>>> import numpy as np
>>> import numpy.linalg as la
>>> np.set_printoptions(precision=1, suppress=True, linewidth=100, floatmode="fixed")
>>> C = np.array([[-1.1, 1.1, -0.7, -0.5, -0.3, 0.3, 0.6, 0.3, -0.1, 0.3, 1.2, -0.8]])
>>> rng = np.random.default_rng(255)
>>> A = np.array([[5],
...     [5],
...     [1],
...     [2],
...     [1],
...     [2],
...     [2],
...     [2],
...     [0],
...     [5],
...     [4],
...     [0],
...     [3],
...     [3],
...     [4],
...     [0],
...     [4],
...     [4],
...     [4],
...     [0],
...     [2],
...     [1],
...     [4],
...     [0],
...     [2],
...     [3],
...     [4]]) @ C + 0.1 * rng.normal(size=(27, 12))
>>> A.round(1) + 0
array([[-5.4,  5.4, -3.5, -2.6, -1.4,  1.5,  3.0,  1.4, -0.4,  1.3,  6.2, -4.0],
       [-5.4,  5.6, -3.5, -2.4, -1.5,  1.6,  2.9,  1.4, -0.6,  1.4,  6.0, -3.9],
       [-0.9,  1.0, -0.7, -0.3, -0.3,  0.2,  0.5,  0.4, -0.2,  0.3,  1.1, -0.9],
       [-2.4,  2.2, -1.3, -1.1, -0.6,  0.7,  1.2,  0.7, -0.2,  0.6,  2.2, -1.6],
       [-1.1,  1.1, -0.8, -0.5, -0.4,  0.1,  0.6,  0.4, -0.2,  0.3,  1.1, -0.8],
       [-2.2,  2.2, -1.4, -1.0, -0.7,  0.5,  1.1,  0.6, -0.4,  0.6,  2.4, -1.4],
       [-2.0,  2.3, -1.4, -1.1, -0.4,  0.5,  1.3,  0.6, -0.2,  0.7,  2.6, -1.7],
       [-2.3,  2.2, -1.5, -1.0, -0.4,  0.8,  1.3,  0.5, -0.2,  0.7,  2.5, -1.7],
       [ 0.1, -0.1,  0.0, -0.1,  0.0, -0.1,  0.0,  0.1,  0.2, -0.2, -0.1,  0.0],
       [-5.5,  5.5, -3.3, -2.5, -1.6,  1.6,  2.9,  1.6, -0.4,  1.6,  6.1, -4.1],
       [-4.4,  4.3, -3.0, -2.0, -1.1,  1.2,  2.5,  1.1, -0.4,  1.3,  4.8, -3.1],
       [-0.1, -0.2, -0.1,  0.0,  0.1, -0.1, -0.1, -0.1, -0.1,  0.1, -0.1,  0.1],
       [-3.2,  3.2, -2.1, -1.5, -0.8,  0.9,  1.9,  0.9, -0.3,  0.9,  3.6, -2.3],
       [-3.3,  3.4, -2.0, -1.5, -1.0,  1.0,  1.8,  0.8, -0.2,  1.0,  3.7, -2.4],
       [-4.3,  4.6, -2.8, -1.9, -1.2,  1.2,  2.2,  1.2, -0.4,  1.0,  4.8, -3.1],
       [-0.1,  0.1,  0.0,  0.1,  0.1, -0.1,  0.0, -0.1,  0.1,  0.1,  0.0,  0.1],
       [-4.4,  4.6, -2.9, -2.0, -1.3,  1.3,  2.6,  1.3, -0.4,  1.2,  4.8, -3.0],
       [-4.5,  4.4, -2.8, -2.1, -1.3,  1.2,  2.4,  1.2, -0.3,  1.2,  4.7, -3.2],
       [-4.4,  4.4, -2.8, -2.2, -1.2,  1.3,  2.5,  1.1, -0.4,  1.1,  4.6, -3.0],
       [ 0.1, -0.2,  0.1,  0.0,  0.1,  0.0, -0.2, -0.1,  0.1,  0.0,  0.0, -0.1],
       [-2.2,  2.2, -1.4, -0.9, -0.6,  0.5,  1.1,  0.6, -0.3,  0.5,  2.3, -1.6],
       [-1.1,  1.0, -0.5, -0.5, -0.3,  0.4,  0.5,  0.4, -0.3,  0.1,  1.2, -0.8],
       [-4.3,  4.6, -2.8, -1.9, -1.2,  1.3,  2.2,  1.3, -0.5,  1.3,  4.9, -3.3],
       [-0.3,  0.0,  0.1, -0.1,  0.1,  0.0,  0.0, -0.1, -0.1,  0.0,  0.1,  0.0],
       [-2.1,  2.2, -1.5, -1.2, -0.5,  0.6,  1.3,  0.5, -0.2,  0.6,  2.3, -1.6],
       [-3.3,  3.5, -2.1, -1.5, -0.8,  0.9,  1.9,  0.8, -0.3,  0.9,  3.6, -2.5],
       [-4.5,  4.6, -2.9, -1.9, -1.2,  1.2,  2.3,  1.2, -0.3,  1.2,  4.8, -3.1]])
>>> Xc = A - A.mean(axis=0)
>>> V = la.svd(Xc)[2][:1]
>>> out = Xc - Xc @ V.T @ V
>>> np.round(np.diag(V.T @ V), 1) + 0
array([0.2, 0.2, 0.1, 0.0, 0.0, 0.0, 0.1, 0.0, 0.0, 0.0, 0.2, 0.1])
>>> np.cov(Xc @ V.T, rowvar=False)
array(17.5)
>>> [round(float(x), 1) for x in la.svd(A, compute_uv=False)[:3]]
[38.0, 0.7, 0.6]
>>> np.argsort(-la.norm(A, axis=0).round(6), kind="stable")[:3]
array([10,  1,  0])
>>> C2 = np.cov(A, rowvar=False)
>>> np.corrcoef(A.T)
array([[ 1.0, -1.0,  1.0,  1.0,  1.0, -1.0, -1.0, -1.0,  0.8, -1.0, -1.0,  1.0],
       [-1.0,  1.0, -1.0, -1.0, -1.0,  1.0,  1.0,  1.0, -0.8,  1.0,  1.0, -1.0],
       [ 1.0, -1.0,  1.0,  1.0,  1.0, -1.0, -1.0, -1.0,  0.8, -1.0, -1.0,  1.0],
       [ 1.0, -1.0,  1.0,  1.0,  1.0, -1.0, -1.0, -1.0,  0.8, -1.0, -1.0,  1.0],
       [ 1.0, -1.0,  1.0,  1.0,  1.0, -1.0, -1.0, -1.0,  0.8, -1.0, -1.0,  1.0],
       [-1.0,  1.0, -1.0, -1.0, -1.0,  1.0,  1.0,  1.0, -0.8,  1.0,  1.0, -1.0],
       [-1.0,  1.0, -1.0, -1.0, -1.0,  1.0,  1.0,  1.0, -0.8,  1.0,  1.0, -1.0],
       [-1.0,  1.0, -1.0, -1.0, -1.0,  1.0,  1.0,  1.0, -0.9,  1.0,  1.0, -1.0],
       [ 0.8, -0.8,  0.8,  0.8,  0.8, -0.8, -0.8, -0.9,  1.0, -0.8, -0.8,  0.8],
       [-1.0,  1.0, -1.0, -1.0, -1.0,  1.0,  1.0,  1.0, -0.8,  1.0,  1.0, -1.0],
       [-1.0,  1.0, -1.0, -1.0, -1.0,  1.0,  1.0,  1.0, -0.8,  1.0,  1.0, -1.0],
       [ 1.0, -1.0,  1.0,  1.0,  1.0, -1.0, -1.0, -1.0,  0.8, -1.0, -1.0,  1.0]])
>>> np.argsort(-A.std(axis=0).round(6), kind="stable")
array([10,  1,  0, 11,  2,  6,  3,  5,  4,  7,  9,  8])
>>> np.median(A, axis=0)
array([-2.4,  2.3, -1.5, -1.2, -0.7,  0.8,  1.3,  0.7, -0.3,  0.7,  2.6, -1.7])
>>> np.round(np.polyfit(A[:, 6], A[:, 7], 1), 1) + 0
array([0.5, 0.0])
>>> C2.round(1) + 0
array([[ 3.4, -3.6,  2.2,  1.6,  1.0, -1.0, -1.9, -0.9,  0.3, -0.9, -3.8,  2.5],
       [-3.6,  3.7, -2.3, -1.6, -1.0,  1.1,  2.0,  1.0, -0.3,  1.0,  4.0, -2.6],
       [ 2.2, -2.3,  1.5,  1.0,  0.6, -0.7, -1.2, -0.6,  0.2, -0.6, -2.5,  1.6],
       [ 1.6, -1.6,  1.0,  0.7,  0.4, -0.5, -0.9, -0.4,  0.1, -0.4, -1.8,  1.1],
       [ 1.0, -1.0,  0.6,  0.4,  0.3, -0.3, -0.5, -0.3,  0.1, -0.3, -1.1,  0.7],
       [-1.0,  1.1, -0.7, -0.5, -0.3,  0.3,  0.6,  0.3, -0.1,  0.3,  1.2, -0.8],
       [-1.9,  2.0, -1.2, -0.9, -0.5,  0.6,  1.0,  0.5, -0.1,  0.5,  2.1, -1.4],
       [-0.9,  1.0, -0.6, -0.4, -0.3,  0.3,  0.5,  0.3, -0.1,  0.3,  1.0, -0.7],
       [ 0.3, -0.3,  0.2,  0.1,  0.1, -0.1, -0.1, -0.1,  0.0, -0.1, -0.3,  0.2],
       [-0.9,  1.0, -0.6, -0.4, -0.3,  0.3,  0.5,  0.3, -0.1,  0.3,  1.0, -0.7],
       [-3.8,  4.0, -2.5, -1.8, -1.1,  1.2,  2.1,  1.0, -0.3,  1.0,  4.3, -2.8],
       [ 2.5, -2.6,  1.6,  1.1,  0.7, -0.8, -1.4, -0.7,  0.2, -0.7, -2.8,  1.8]])
>>> A.std(axis=0)
array([1.8, 1.9, 1.2, 0.8, 0.5, 0.6, 1.0, 0.5, 0.2, 0.5, 2.0, 1.3])
>>> C2.shape
(12, 12)
>>> C = A[[9, 24]].astype(float)
>>> for _ in range(6):
...     z = la.norm(A[:, None] - C, axis=-1).argmin(axis=1)
...     C = np.array([A[z == j].mean(axis=0) for j in range(2)])
... 
>>> z
array([0, 0, 1, 1, 1, 1, 1, 1, 1, 0, 0, 1, 0, 0, 0, 1, 0, 0, 0, 1, 1, 1, 0, 1, 1, 0, 0])
>>> np.bincount(z)
array([13, 14])
>>> C[1] - C[0]
array([ 3.2, -3.3,  2.1,  1.5,  0.9, -1.0, -1.8, -0.9,  0.2, -0.9, -3.6,  2.3])
>>> np.abs(C[1] - C[0]).argmax()
np.int64(10)
>>> arr = np.load("m.npy")
>>> arr
array([[ 0,  0,  0,  0,  0,  0,  0,  0,  3,  0,  0,  0,  0,  0],
       [ 0,  0,  0,  0,  0,  0, -2,  0,  0,  0,  0,  0,  0,  0],
       [ 0,  0,  0,  0,  0,  0,  0,  0,  0,  0, -4,  0,  0,  0],
       [ 0,  0,  0,  0,  0,  5,  0,  0,  0,  0,  0,  0,  0,  0],
       [ 0,  0,  0,  0,  0,  0,  0,  0,  0,  0,  0,  0,  2,  0],
       [ 0,  0,  0,  0,  0,  0,  0,  0,  0,  0,  0,  0,  0, -4],
       [ 0,  0,  3,  0,  0,  0,  0,  0,  0,  0,  0,  0,  0,  0],
       [ 0,  0,  0,  0,  0,  0,  0,  0,  0,  0,  0,  0,  0,  0],
       [ 0,  0,  0,  0,  0,  0,  0,  2,  0,  0,  0,  0,  0,  0],
       [ 0,  3,  0,  0,  0,  0,  0,  0,  0,  0,  0,  0,  0,  0],
       [ 0,  0,  0,  0,  5,  0,  0,  0,  0,  0,  0,  0,  0,  0],
       [ 0,  0,  0,  0,  0,  0,  0,  0,  0, -1,  0,  0,  0,  0],
       [ 0,  0,  0,  0,  0,  0,  0,  0,  0,  0,  0,  1,  0,  0],
       [ 5,  0,  0,  0,  0,  0,  0,  0,  0,  0,  0,  0,  0,  0]])
>>> z = rng.permutation(14)
>>> z
array([ 8,  6,  3,  2,  1,  4, 12, 10,  9,  7,  0, 13, 11,  5])
>>> out = arr[z][:, z]
>>> np.diag(out)
array([0, 0, 0, 0, 0, 0, 0, 0, 0, 0, 0, 0, 0, 0])
>>> np.trace(out)
np.int64(0)
>>> m1 = np.load("run3.npy")
>>> m1
array([[5, 0, 0, 0],
       [2, 9, 0, 0],
       [0, 0, 5, 0],
       [0, 0, 2, 9]])
>>> # splits into 2 blocks
>>> np.poly(m1)
array([    1.0,   -28.0,   286.0, -1260.0,  2025.0])
>>> round(la.det(2 * m1), 1), round(la.det(m1), 1)
(np.float64(32400.0), np.float64(2025.0))
>>> np.kron(np.eye(2, dtype=int), m1)
array([[5, 0, 0, 0, 0, 0, 0, 0],
       [2, 9, 0, 0, 0, 0, 0, 0],
       [0, 0, 5, 0, 0, 0, 0, 0],
       [0, 0, 2, 9, 0, 0, 0, 0],
       [0, 0, 0, 0, 5, 0, 0, 0],
       [0, 0, 0, 0, 2, 9, 0, 0],
       [0, 0, 0, 0, 0, 0, 5, 0],
       [0, 0, 0, 0, 0, 0, 2, 9]])
>>> la.eigvals(m1)
array([9.0, 9.0, 5.0, 5.0])
>>> np.einsum("ii->", m1)
np.int64(28)
>>> round(la.det(m1.T), 1)
np.float64(2025.0)
>>> P = np.triu(np.array([[3, 1, 0, 1], [2, 1, 1, 2], [2, 0, 0, 2], [3, 2, 0, 2]]), 1) + np.eye(4)
>>> out = P @ m1 @ la.inv(P)
>>> P @ m1 - m1 @ P
array([[ 2.0,  4.0,  2.0,  4.0],
       [ 0.0, -2.0,  0.0, -2.0],
       [ 0.0,  0.0,  4.0,  8.0],
       [ 0.0,  0.0,  0.0, -4.0]])
>>> np.trace(out), np.trace(m1)
(np.float64(28.0), np.int64(28))
>>> F = np.load("case5.npy")
>>> F
array([[ 0, -3,  3, -3, -3,  0,  0, -1, -1],
       [ 0, -3,  0,  2,  2,  2, -1,  2,  2],
       [-1, -1, -1,  2,  2, -2,  1, -1, -1],
       [ 1, -3, -2, -3, -3,  3,  0,  2,  1],
       [-2, -1, -3, -1,  2,  1,  2,  1, -1],
       [-1, -2, -2,  1, -3,  2, -1,  0, -1],
       [-1,  2,  0, -3,  3, -2,  1,  3, -1],
       [-1,  0, -1, -2,  0, -2,  2,  3,  2],
       [-3,  1,  2,  2,  3, -2, -3,  1,  1]])
>>> f, v = F[4], F[6]
>>> f @ f
np.int64(26)
>>> pr = (f @ v) / (f @ f) * f
>>> round(float(la.norm(f + v) ** 2 + la.norm(f - v) ** 2), 1)
128.0
>>> la.matrix_rank(np.outer(f, v))
np.int64(1)
>>> z = rng.permutation(9)
>>> z
array([1, 0, 4, 2, 7, 5, 6, 8, 3])
>>> out = F[z][:, z]
>>> np.sort(np.abs(la.eigvals(out)))
array([2.1, 3.2, 3.2, 3.6, 3.6, 4.1, 4.6, 4.6, 7.0])
>>> np.allclose(out, F)
False
>>> out
array([[-3,  0,  2,  0,  2,  2, -1,  2,  2],
       [-3,  0, -3,  3, -1,  0,  0, -1, -3],
       [-1, -2,  2, -3,  1,  1,  2, -1, -1],
       [-1, -1,  2, -1, -1, -2,  1, -1,  2],
       [ 0, -1,  0, -1,  3, -2,  2,  2, -2],
       [-2, -1, -3, -2,  0,  2, -1, -1,  1],
       [ 2, -1,  3,  0,  3, -2,  1, -1, -3],
       [ 1, -3,  3,  2,  1, -2, -3,  1,  2],
       [-3,  1, -3, -2,  2,  3,  0,  1, -3]])
>>> np.round(la.det(out), 1), round(la.det(F[z]), 1)
(np.float64(-169858.0), np.float64(169858.0))
>>> np.trace(out)
np.int64(2)
>>> vec = np.array([2, 4, 5, 8, 7, 5, 5, 0, 1])
>>> rhs = F @ vec
>>> rhs
array([-43,  25,  13, -49,  -3, -29,  -3, -21,  21])
>>> np.round(la.solve(F.T, F[7]), 1) + 0
array([0.0, 0.0, 0.0, 0.0, 0.0, 0.0, 0.0, 1.0, 0.0])
>>> np.round(la.solve(F, rhs + F[:, 8]), 1) + 0
array([2.0, 4.0, 5.0, 8.0, 7.0, 5.0, 5.0, 0.0, 2.0])
>>> vec = np.array([-5, 5, 2, 2, 1, -4, 4, 5, -1])
>>> rhs = F @ vec
>>> b, lr = np.zeros(9), 1 / la.norm(F, 2) ** 2
>>> for i in range(60):
...     b -= lr * F.T @ (F @ b - rhs)
...     if i % 10 == 0: print(i, round(la.norm(F @ b - rhs), 1))
... 
0 18.2
10 6.4
20 4.8
30 4.3
40 4.0
50 3.7
>>> round(float(la.cond(F)), 1)
11.9
>>> b.round(1) + 0
array([-4.3,  4.3,  0.3,  0.4,  1.9, -5.2,  1.9,  3.3,  0.0])
>>> f = np.array([0, 3, 0, 2, 3, 0, 1, 0, 0])
>>> out = F + np.outer(f, np.eye(9)[5])
>>> round(float(la.det(out) / la.det(F)), 1), round(float(1 + la.solve(F, f)[5]), 1)
(1.6, 1.6)
>>> la.matrix_rank(out - F)
np.int64(1)
>>> la.matrix_rank(la.inv(out) - la.inv(F), tol=1e-8)
np.int64(1)
>>> feats = np.loadtxt("data.csv", delimiter=",")
>>> feats
array([[ 1.0,  0.0,  2.0,  0.0,  0.0,  7.0, 14.0,  7.0,  0.0],
       [ 1.0,  0.0,  2.0,  0.0,  0.0,  6.0, 12.0,  6.0,  0.0],
       [ 1.0,  8.0,  2.0,  4.0,  8.0,  0.0,  0.0,  0.0,  9.0],
       [ 1.0,  6.0,  2.0,  3.0,  6.0,  0.0,  0.0,  0.0,  7.0],
       [ 1.0,  0.0,  2.0,  0.0,  0.0,  5.0, 10.0,  5.0,  0.0],
       [ 1.0,  4.0,  2.0,  2.0,  4.0,  0.0,  0.0,  0.0,  5.0],
       [ 1.0,  0.0,  2.0,  0.0,  0.0, 10.0, 20.0, 10.0,  0.0],
       [ 1.0,  0.0,  2.0,  0.0,  0.0,  7.0, 14.0,  7.0,  0.0],
       [ 1.0,  6.0,  2.0,  3.0,  6.0,  0.0,  0.0,  0.0,  7.0],
       [ 1.0,  4.0,  2.0,  2.0,  4.0,  0.0,  0.0,  0.0,  5.0],
       [ 1.0,  2.0,  2.0,  1.0,  2.0,  0.0,  0.0,  0.0,  3.0],
       [ 1.0, 12.0,  2.0,  6.0, 12.0,  0.0,  0.0,  0.0, 13.0],
       [ 1.0,  0.0,  2.0,  0.0,  0.0,  7.0, 14.0,  7.0,  0.0],
       [ 1.0, 18.0,  2.0,  9.0, 18.0,  0.0,  0.0,  0.0, 19.0],
       [ 1.0, 16.0,  2.0,  8.0, 16.0,  0.0,  0.0,  0.0, 17.0],
       [ 1.0,  0.0,  2.0,  0.0,  0.0,  4.0,  8.0,  4.0,  0.0],
       [ 1.0,  6.0,  2.0,  3.0,  6.0,  0.0,  0.0,  0.0,  7.0],
       [ 1.0, 10.0,  2.0,  5.0, 10.0,  0.0,  0.0,  0.0, 11.0],
       [ 1.0,  8.0,  2.0,  4.0,  8.0,  0.0,  0.0,  0.0,  9.0],
       [ 1.0,  6.0,  2.0,  3.0,  6.0,  0.0,  0.0,  0.0,  7.0],
       [ 1.0,  0.0,  2.0,  0.0,  0.0,  6.0, 12.0,  6.0,  0.0],
       [ 1.0,  0.0,  2.0,  0.0,  0.0,  7.0, 14.0,  7.0,  0.0],
       [ 1.0, 12.0,  2.0,  6.0, 12.0,  0.0,  0.0,  0.0, 13.0],
       [ 1.0,  0.0,  2.0,  0.0,  0.0,  3.0,  6.0,  3.0,  0.0],
       [ 1.0,  2.0,  2.0,  1.0,  2.0,  0.0,  0.0,  0.0,  3.0],
       [ 1.0,  0.0,  2.0,  0.0,  0.0,  1.0,  2.0,  1.0,  1.0],
       [ 1.0, 10.0,  2.0,  5.0, 10.0,  0.0,  0.0,  0.0, 11.0],
       [ 1.0,  0.0,  2.0,  0.0,  0.0,  9.0, 18.0,  9.0,  0.0],
       [ 1.0,  8.0,  2.0,  4.0,  8.0,  0.0,  0.0,  0.0,  9.0],
       [ 1.0,  0.0,  2.0,  0.0,  0.0,  9.0, 18.0,  9.0,  0.0],
       [ 1.0,  0.0,  2.0,  0.0,  0.0,  3.0,  6.0,  3.0,  0.0],
       [ 1.0,  0.0,  2.0,  0.0,  0.0,  2.0,  4.0,  2.0,  0.0],
       [ 1.0,  8.0,  2.0,  4.0,  8.0,  0.0,  0.0,  0.0,  9.0],
       [ 1.0,  0.0,  2.0,  0.0,  0.0,  4.0,  8.0,  4.0,  0.0],
       [ 1.0,  2.0,  2.0,  1.0,  2.0,  0.0,  0.0,  0.0,  3.0]])
>>> # looks like rank 4
>>> ang = np.radians(60)
>>> r_ = np.eye(9)
>>> r_[6, 6] = r_[0, 0] = np.cos(ang)
>>> r_[6, 0], r_[0, 6] = -np.sin(ang), np.sin(ang)
>>> r_
array([[ 0.5,  0.0,  0.0,  0.0,  0.0,  0.0,  0.9,  0.0,  0.0],
       [ 0.0,  1.0,  0.0,  0.0,  0.0,  0.0,  0.0,  0.0,  0.0],
       [ 0.0,  0.0,  1.0,  0.0,  0.0,  0.0,  0.0,  0.0,  0.0],
       [ 0.0,  0.0,  0.0,  1.0,  0.0,  0.0,  0.0,  0.0,  0.0],
       [ 0.0,  0.0,  0.0,  0.0,  1.0,  0.0,  0.0,  0.0,  0.0],
       [ 0.0,  0.0,  0.0,  0.0,  0.0,  1.0,  0.0,  0.0,  0.0],
       [-0.9,  0.0,  0.0,  0.0,  0.0,  0.0,  0.5,  0.0,  0.0],
       [ 0.0,  0.0,  0.0,  0.0,  0.0,  0.0,  0.0,  1.0,  0.0],
       [ 0.0,  0.0,  0.0,  0.0,  0.0,  0.0,  0.0,  0.0,  1.0]])
>>> out = feats @ r_.T
>>> np.round(la.det(r_), 1), np.trace(r_)
(np.float64(1.0), np.float64(8.0))
>>> np.abs(out - feats).max(axis=0)
array([16.8,  0.0,  0.0,  0.0,  0.0,  0.0, 10.9,  0.0,  0.0])
